% python3 -q
>>> import numpy as np
>>> from numpy import linalg as LA
>>> np.set_printoptions(precision=1, suppress=True, linewidth=200)
>>> def rd(a):
...     return np.round(a, 1) + 0
... 
>>> mat = np.load("mat.npy")
>>> print(mat)
[[ 1 -1  1 -1  1 -1  1 -1]
 [ 1 -1 -1  1 -1  1  1 -1]
 [ 1 -1  1 -1 -1  1 -1  1]
 [ 1  1  1  1 -1 -1 -1 -1]
 [ 1  1  1  1  1  1  1  1]]
>>> th = np.radians(36)
>>> R = np.eye(8)
>>> R[4, 4] = R[5, 5] = np.cos(th)
>>> R[4, 5], R[5, 4] = -np.sin(th), np.sin(th)
>>> print(rd(R))
[[ 1.   0.   0.   0.   0.   0.   0.   0. ]
 [ 0.   1.   0.   0.   0.   0.   0.   0. ]
 [ 0.   0.   1.   0.   0.   0.   0.   0. ]
 [ 0.   0.   0.   1.   0.   0.   0.   0. ]
 [ 0.   0.   0.   0.   0.8 -0.6  0.   0. ]
 [ 0.   0.   0.   0.   0.6  0.8  0.   0. ]
 [ 0.   0.   0.   0.   0.   0.   1.   0. ]
 [ 0.   0.   0.   0.   0.   0.   0.   1. ]]
>>> Y = mat @ R.T
>>> print(rd(Y))
[[ 1.  -1.   1.  -1.   1.4 -0.2  1.  -1. ]
 [ 1.  -1.  -1.   1.  -1.4  0.2  1.  -1. ]
 [ 1.  -1.   1.  -1.  -1.4  0.2 -1.   1. ]
 [ 1.   1.   1.   1.  -0.2 -1.4 -1.  -1. ]
 [ 1.   1.   1.   1.   0.2  1.4  1.   1. ]]
>>> print(rd(LA.det(R)), rd(np.trace(R)))
1.0 7.6
>>> print(rd(LA.svd(mat, compute_uv=False)), rd(LA.svd(Y, compute_uv=False)))
[2.8 2.8 2.8 2.8 2.8] [2.8 2.8 2.8 2.8 2.8]
>>> print(np.allclose(mat @ mat.T, Y @ Y.T))
True
>>> print(np.allclose(LA.norm(mat, axis=1), LA.norm(Y, axis=1)))
True
>>> m1 = np.tril(np.array([[2, -2, 3, -2], [-1, -1, 4, -2], [-1, 4, 4, -2], [-1, 0, 2, 5]]), -1) + np.eye(4, dtype=int)
>>> print(m1)
[[ 1  0  0  0]
 [-1  1  0  0]
 [-1  4  1  0]
 [-1  0  2  1]]
>>> # triangular, det is the product of the diagonal
>>> print(LA.matrix_rank(m1 - m1[0, 0] * np.eye(4)))
3
>>> print(rd(np.sort(LA.eigvals(m1))))
[1. 1. 1. 1.]
>>> q, evecs = LA.qr(m1[:, :1])[0], LA.qr(m1[:, 1:])[0]
>>> s = LA.svd(q.T @ evecs, compute_uv=False)
>>> print(rd(np.degrees(np.arccos(s.clip(0, 1)))))
[30.]
>>> print(rd(s))
[0.9]
>>> print((m1 + m1.T) / 2)
[[ 1.  -0.5 -0.5 -0.5]
 [-0.5  1.   2.   0. ]
 [-0.5  2.   1.   1. ]
 [-0.5  0.   1.   1. ]]
>>> print((m1 - m1.T) / 2)
[[ 0.   0.5  0.5  0.5]
 [-0.5  0.  -2.   0. ]
 [-0.5  2.   0.  -1. ]
 [-0.5  0.   1.   0. ]]
>>> print(np.trace(m1))
4
>>> print(rd(np.sort(np.abs(LA.eigvals(m1)))))
[1. 1. 1. 1.]
>>> print(rd(LA.det(m1)))
1.0
>>> print(rd(np.abs(LA.eigvals(m1)).max()))
1.0
>>> print(m1 @ m1)
[[ 1  0  0  0]
 [-2  1  0  0]
 [-6  8  1  0]
 [-4  8  4  1]]
>>> rng = np.random.default_rng(65)
>>> Y = m1 + rng.integers(-2, 3, (4, 3)) @ rng.integers(-2, 3, (3, 4))
>>> print(Y)
[[  3   6  -2   8]
 [  0   4  -1   4]
 [-10   2   5  -6]
 [ -5  -2   4  -3]]
>>> print(rd(LA.svd(Y - m1, compute_uv=False)))
[16.5  6.4  0.   0. ]
>>> print(Y - m1)
[[ 2  6 -2  8]
 [ 1  3 -1  4]
 [-9 -2  4 -6]
 [-4 -2  2 -4]]
>>> q, _ = LA.qr(np.array([[0.6, -1.9],
...     [0.1, -0.2],
...     [0.7, 0.0],
...     [0.0, 0.5],
...     [0.9, -1.2],
...     [1.4, -0.5]]))
>>> X = q @ q.T
>>> print(rd(X))
[[ 0.7  0.1 -0.1 -0.2  0.4  0. ]
 [ 0.1  0.   0.   0.   0.   0. ]
 [-0.1  0.   0.2  0.1  0.1  0.4]
 [-0.2  0.   0.1  0.1 -0.1  0.1]
 [ 0.4  0.   0.1 -0.1  0.3  0.3]
 [ 0.   0.   0.4  0.1  0.3  0.7]]
>>> print(LA.matrix_rank(X, rtol=0.1))
2
>>> print(rd(LA.norm(X, 2) / LA.norm(X)))
0.7
